$ python -q
>>> import numpy as np
>>> np.set_printoptions(suppress=True, linewidth=200)
>>> K = np.array([[-2, -2, 1, 2], [-2, 1, -1, -2], [-2, -2, 1, 2], [1, 2, 2, 0]])
>>> Uu, sigma, Vt = np.linalg.svd(K)
>>> vecs = Vt[:(sigma > 1e-8).sum()]
>>> rng = np.random.default_rng(98712)
>>> x0 = K[1] + 2 * K[0] + rng.integers(2) * np.eye(4)[1]
>>> x0
array([-6., -2.,  1.,  2.])
>>> np.linalg.matrix_rank(np.vstack([K, x0]))
np.int64(4)
>>> round(np.linalg.norm(x0 - vecs.T @ vecs @ x0), 3)
np.float64(0.556)
>>> np.round(np.diag(vecs.T @ vecs), 3)
array([0.981, 0.691, 0.764, 0.565])
>>> x0 = np.array([2, 0, -2, -2])
>>> K @ x0
array([-10,   2, -10,  -2])
>>> print(np.sign((K @ x0).round(6)))
[-1  1 -1 -1]
>>> (K @ x0).argmax()
np.int64(1)
>>> print(K * x0)
[[-4  0 -2 -4]
 [-4  0  2  4]
 [-4  0 -2 -4]
 [ 2  0 -4  0]]
>>> print((K * x0).sum(axis=1))
[-10   2 -10  -2]
>>> rk = np.linalg.matrix_rank(K)
>>> rk
np.int64(3)
>>> null = np.linalg.svd(K)[2][rk:].T
>>> print([int(np.linalg.matrix_rank(K[:, :j + 1])) for j in range(4)])
[1, 2, 3, 3]
>>> np.round(K @ null, 3) + 0
array([[0.],
       [0.],
       [0.],
       [0.]])
>>> K @ K
array([[  8,   4,   5,   2],
       [  2,   3,  -8,  -8],
       [  8,   4,   5,   2],
       [-10,  -4,   1,   2]])
>>> np.allclose(K @ K.T, K.T @ K)
False
>>> print(np.trace(K))
0
>>> np.linalg.matrix_power(K, 4)
array([[  92,   56,   35,   -2],
       [  38,   17,  -62,  -52],
       [  92,   56,   35,   -2],
       [-100,  -56,  -11,   18]])
>>> np.allclose(K, K.T)
False
>>> (K - K.T) / 2
array([[ 0. ,  0. ,  1.5,  0.5],
       [ 0. ,  0. ,  0.5, -2. ],
       [-1.5, -0.5,  0. ,  0. ],
       [-0.5,  2. ,  0. ,  0. ]])
>>> round(float(np.linalg.det(K)), 3)
0.0
>>> m1 = np.diag(np.array([6, 4, 6]))
>>> print(m1)
[[6 0 0]
 [0 4 0]
 [0 0 6]]
>>> np.round(np.sort(np.linalg.eigvals(m1)), 3)
array([4., 6., 6.])
>>> m1 @ m1
array([[36,  0,  0],
       [ 0, 16,  0],
       [ 0,  0, 36]])
>>> np.prod(np.diag(m1)), round(float(np.linalg.det(m1)), 3)
(np.int64(144), 144.0)
>>> q, Rm = np.linalg.qr(m1)
>>> print(np.allclose(Rm.T @ Rm, m1.T @ m1))
True
>>> q.shape, Rm.shape
((3, 3), (3, 3))
>>> q @ Rm
array([[6., 0., 0.],
       [0., 4., 0.],
       [0., 0., 6.]])
>>> q.T @ q
array([[1., 0., 0.],
       [0., 1., 0.],
       [0., 0., 1.]])
>>> q
array([[ 1.,  0.,  0.],
       [-0.,  1.,  0.],
       [-0., -0.,  1.]])
>>> A = np.load("test18.npy")
>>> A
array([[ -8.997,   0.408,  -6.871],
       [  0.394,   0.731,   0.866],
       [ -1.521,  -0.538,  -0.073],
       [ -8.504,   1.659,  -6.195],
       [ -4.836,   0.805,  -4.492],
       [  0.551,  -0.855,  -1.688],
       [  8.053,  -2.46 ,   2.323],
       [  9.515,  -0.999,   8.711],
       [  6.806,  -0.802,   4.897],
       [  9.29 ,  -1.334,   7.963],
       [ -5.093,  -0.626,  -6.697],
       [ 10.158,  -0.587,   7.915],
       [-12.296,   1.854,  -9.006],
       [  7.47 ,  -1.088,   2.098],
       [ -7.705,   1.365,  -6.672],
       [ -0.575,   1.667,   1.447],
       [ -0.777,   0.541,   0.419],
       [ -6.235,   0.49 ,  -4.358],
       [  1.271,  -1.347,   0.217],
       [ -3.182,   0.227,  -2.964],
       [ -0.067,   1.728,   3.688],
       [-11.36 ,   0.892, -10.289],
       [  8.312,  -0.898,   6.538],
       [  6.321,  -1.781,   3.357],
       [  6.13 ,   0.534,   5.933]])
>>> w, vecs = np.linalg.eigh(m1)
>>> x0 = np.array([-1, 2, 2])
>>> print(np.round(np.linalg.eigvalsh(m1[1:, 1:]), 3))
[4. 6.]
>>> np.round(vecs * np.sqrt(w) @ vecs.T, 3)
array([[2.449, 0.   , 0.   ],
       [0.   , 2.   , 0.   ],
       [0.   , 0.   , 2.449]])
>>> x0 @ m1 @ x0
np.int64(46)
>>> x0 = np.array([-2, 2, 1])
>>> target = A @ x0
>>> print(np.round(np.linalg.solve(A.T @ A, A.T @ target), 3))
[-2.  2.  1.]
>>> target = target + 0.3 * rng.normal(size=25)
>>> target.round(3)
array([ 11.868,   1.224,   1.571,  13.73 ,   6.212,  -4.05 , -18.297, -12.277, -10.117, -13.366,   2.682, -13.647,  19.286, -14.635,  10.904,   6.273,   3.444,   8.816,  -4.653,   3.311,   7.788,
        14.008, -12.116, -12.362,  -5.618])
>>> c, *_ = np.linalg.lstsq(A, target)
>>> c.round()
array([-2.,  2.,  1.])
>>> [round(float(np.linalg.norm(np.linalg.solve(A.T @ A + lam * np.eye(3), A.T @ target))), 2) for lam in (0, 1, 10, 100)]
[2.93, 2.88, 2.54, 1.45]
>>> c.round(3)
array([-1.987,  1.913,  0.991])
>>> dist = np.linalg.norm(A[:, None] - A[None], axis=-1)
>>> dist[:5, :5].round(3)
array([[ 0.   , 12.172, 10.149,  1.505,  4.809],
       [12.172,  0.   ,  2.482, 11.397,  7.488],
       [10.149,  2.482,  0.   ,  9.543,  5.685],
       [ 1.505, 11.397,  9.543,  0.   ,  4.133],
       [ 4.809,  7.488,  5.685,  4.133,  0.   ]])
>>> np.linalg.matrix_rank(dist ** 2)
np.int64(5)
>>> print(np.flatnonzero(dist[20] < dist.mean() / 2))
[ 1  2 15 16 18 20]
>>> dist[20].round(6).argsort(kind="stable")[:4]
array([20, 15,  1, 16])
>>> P = np.triu(np.array([[1, -1, 0], [-1, 1, 0], [0, 1, 1]]), 1) + np.eye(3)
>>> M2 = P @ m1 @ np.linalg.inv(P)
>>> round(np.linalg.det(M2), 3)
np.float64(144.0)
>>> np.poly(M2)
array([   1.,  -16.,   84., -144.])
>>> np.linalg.matrix_rank(M2)
np.int64(3)
>>> Xc = A - A.mean(axis=0)
>>> Uu, sigma, Vt = np.linalg.svd(Xc, full_matrices=False)
>>> np.searchsorted(np.cumsum(sigma ** 2) / (sigma ** 2).sum(), 0.9) + 1
np.int64(1)
>>> np.round((sigma ** 2).sum() ** 2 / (sigma ** 4).sum(), 3)
np.float64(1.068)
>>> np.round(Vt[0] * np.sign(Vt[0, np.abs(Vt[0]).argmax()]), 3)
array([ 0.783, -0.088,  0.615])
>>> np.round(Xc.mean(axis=0), 3) + 0
array([0., 0., 0.])
>>> F = np.loadtxt("arr.csv", delimiter=",")
>>> F
array([[ 0.,  2.,  0.],
       [ 2.,  0.,  0.],
       [ 0.,  0., -3.]])
>>> round(np.linalg.eigvalsh(F).min(), 3)
np.float64(-3.0)
>>> np.all(np.linalg.eigvalsh(F) > 0)
np.False_
>>> M2 = np.linalg.inv(F)
>>> print(M2.round(3))
[[ 0.     0.5    0.   ]
 [ 0.5    0.     0.   ]
 [-0.    -0.    -0.333]]
>>> np.allclose(M2, F.T)
False
>>> print(F @ M2)
[[1. 0. 0.]
 [0. 1. 0.]
 [0. 0. 1.]]
>>> np.round(np.linalg.inv(M2), 3)
array([[ 0.,  2.,  0.],
       [ 2.,  0.,  0.],
       [-0., -0., -3.]])
>>> print(round(float(np.linalg.det(F) * np.linalg.det(M2)), 3))
1.0
>>> (np.abs(M2) > 1e-9).astype(int)
array([[0, 1, 0],
       [1, 0, 0],
       [0, 0, 1]])
>>> w, vecs = np.linalg.eigh(F)
>>> x0 = np.array([-1, 2, 2])
>>> np.round(np.linalg.eigvalsh(F[1:, 1:]), 3)
array([-3.,  0.])
>>> print(np.round(vecs * np.maximum(w, 0) @ vecs.T, 3))
[[1. 1. 0.]
 [1. 1. 0.]
 [0. 0. 0.]]
>>> w, vecs = np.linalg.eigh(F)
>>> np.round(vecs.T @ F @ vecs, 3) + 0
array([[-3.,  0.,  0.],
       [ 0., -2.,  0.],
       [ 0.,  0.,  2.]])
>>> idx = rng.permutation(3)
>>> idx
array([0, 1, 2])
>>> M2 = F[idx][:, idx]
>>> np.allclose(M2, F)
True
>>> round(float(np.linalg.det(M2)), 3), round(float(np.linalg.det(F[idx])), 3)
(12.0, 12.0)
>>> M2
array([[ 0.,  2.,  0.],
       [ 2.,  0.,  0.],
       [ 0.,  0., -3.]])
>>> np.round(np.sort(np.abs(np.linalg.eigvals(M2))), 3)
array([2., 2., 3.])
>>> np.trace(M2)
np.float64(-3.0)
>>> data = np.loadtxt("case7.csv", delimiter=",")
>>> data
array([[-1.701,  1.717,  0.771,  1.136,  1.128],
       [ 0.751,  1.48 ,  0.079,  2.342,  0.867],
       [-0.967,  0.872, -0.216,  0.687,  2.605],
       [-1.112,  1.179,  1.671,  0.106, -1.89 ],
       [ 1.465, -2.385,  0.531,  0.937, -0.091],
       [ 1.128,  0.533, -0.756, -0.438,  2.584],
       [ 1.967,  1.336,  1.808, -0.277,  0.014],
       [-0.88 ,  1.162, -1.09 , -0.363, -2.357],
       [-1.851,  1.485, -1.386, -0.121,  1.197],
       [ 0.444,  2.211, -0.461, -1.759, -0.778],
       [ 0.14 , -0.914,  2.731, -0.398,  0.728],
       [-1.229, -1.429, -1.984,  0.027, -1.23 ],
       [-1.948,  1.888, -0.38 ,  0.551, -1.093]])
>>> Xc = data - data.mean(axis=0)
>>> Uu, sigma, Vt = np.linalg.svd(Xc, full_matrices=False)
>>> print(round(float((sigma ** 2).sum() ** 2 / (sigma ** 4).sum()), 3))
4.154
>>> np.abs(Uu[:, 0]).argmax()
np.int64(7)
>>> print(np.round(Xc.mean(axis=0), 3) + 0)
[0. 0. 0. 0. 0.]
>>> print(np.linalg.matrix_rank(Xc))
5
>>> np.round(sigma ** 2 / (sigma ** 2).sum(), 3)
array([0.333, 0.261, 0.196, 0.133, 0.078])
>>> np.searchsorted(np.cumsum(sigma ** 2) / (sigma ** 2).sum(), 0.9) + 1
np.int64(4)
>>> M2 = np.c_[data[:, :1] @ np.array([[1]]), np.array([-2, -2, 1, 0, -2, 0, -1, 2, -2, 2, -1, 0, 1])]
>>> M2
array([[-1.701, -2.   ],
       [ 0.751, -2.   ],
       [-0.967,  1.   ],
       [-1.112,  0.   ],
       [ 1.465, -2.   ],
       [ 1.128,  0.   ],
       [ 1.967, -1.   ],
       [-0.88 ,  2.   ],
       [-1.851, -2.   ],
       [ 0.444,  2.   ],
       [ 0.14 , -1.   ],
       [-1.229,  0.   ],
       [-1.948,  1.   ]])
>>> np.linalg.matrix_rank(M2)
np.int64(2)
>>> np.round(np.linalg.norm(M2 - data @ np.linalg.lstsq(data, M2)[0], axis=0), 3) + 0
array([0.   , 3.667])
>>> print(np.round(np.linalg.lstsq(data, M2[:, 0])[0], 3) + 0)
[1. 0. 0. 0. 0.]
>>> ang = np.radians(45)
>>> Rm = np.eye(5)
>>> Rm[2, 2] = Rm[1, 1] = np.cos(ang)
>>> Rm[2, 1], Rm[1, 2] = -np.sin(ang), np.sin(ang)
>>> Rm.round(3)
array([[ 1.   ,  0.   ,  0.   ,  0.   ,  0.   ],
       [ 0.   ,  0.707,  0.707,  0.   ,  0.   ],
       [ 0.   , -0.707,  0.707,  0.   ,  0.   ],
       [ 0.   ,  0.   ,  0.   ,  1.   ,  0.   ],
       [ 0.   ,  0.   ,  0.   ,  0.   ,  1.   ]])
>>> M2 = data @ Rm.T
>>> np.round(np.abs(M2 - data).max(axis=0), 3)
array([0.   , 2.199, 1.592, 0.   , 0.   ])
>>> np.round(np.linalg.svd(data, compute_uv=False), 3), np.round(np.linalg.svd(M2, compute_uv=False), 3)
(array([6.195, 5.658, 4.837, 3.822, 2.933]), array([6.195, 5.658, 4.837, 3.822, 2.933]))
>>> np.allclose(data @ data.T, M2 @ M2.T)
True
>>> idx = data[:, 1] > np.median(data[:, 1])
>>> r0 = data[idx].mean(axis=0) - data[~idx].mean(axis=0)
>>> np.argsort(-np.abs(r0).round(6), kind="stable")
array([1, 3, 0, 4, 2])
>>> round((((data - data.mean(axis=0)) @ r0 > 0) == idx).mean(), 3)
np.float64(0.769)
>>> idx.astype(int)
array([1, 1, 0, 0, 0, 0, 1, 0, 1, 1, 0, 0, 1])
>>> cov = data.T @ data
>>> print(np.allclose(cov, cov.T))
True
>>> print((data @ data.T).shape)
(13, 13)
>>> print(np.round(np.linalg.eigvalsh(cov)[::-1], 3))
[38.381 32.013 23.401 14.606  8.6  ]
>>> np.round(np.diag(cov), 3)
array([22.639, 29.932, 22.423, 12.108, 29.899])
>>> X = np.load("sample11.npy")
>>> X
array([[-2.,  1.,  1.,  1.,  1.,  1.],
       [ 1., -2.,  1.,  1.,  1.,  1.],
       [ 1.,  1., -2.,  1.,  1.,  1.],
       [ 1.,  1.,  1., -2.,  1.,  1.],
       [ 1.,  1.,  1.,  1., -2.,  1.],
       [ 1.,  1.,  1.,  1.,  1., -2.]])
>>> x0 = np.array([2, 2, 1, 0, 2, 2])
>>> target = X @ x0
>>> target
array([3., 3., 6., 9., 3., 3.])
>>> np.round(np.linalg.solve(X.T, X[4]), 3)
array([-0., -0.,  0.,  0.,  1., -0.])
>>> print(np.round(np.linalg.solve(X, target), 3))
[2. 2. 1. 0. 2. 2.]
>>> np.round(np.linalg.solve(X, X[:, 5]), 3)
array([-0., -0.,  0.,  0., -0.,  1.])
>>> np.round(np.linalg.solve(X, 3 * target), 3)
array([6., 6., 3., 0., 6., 6.])
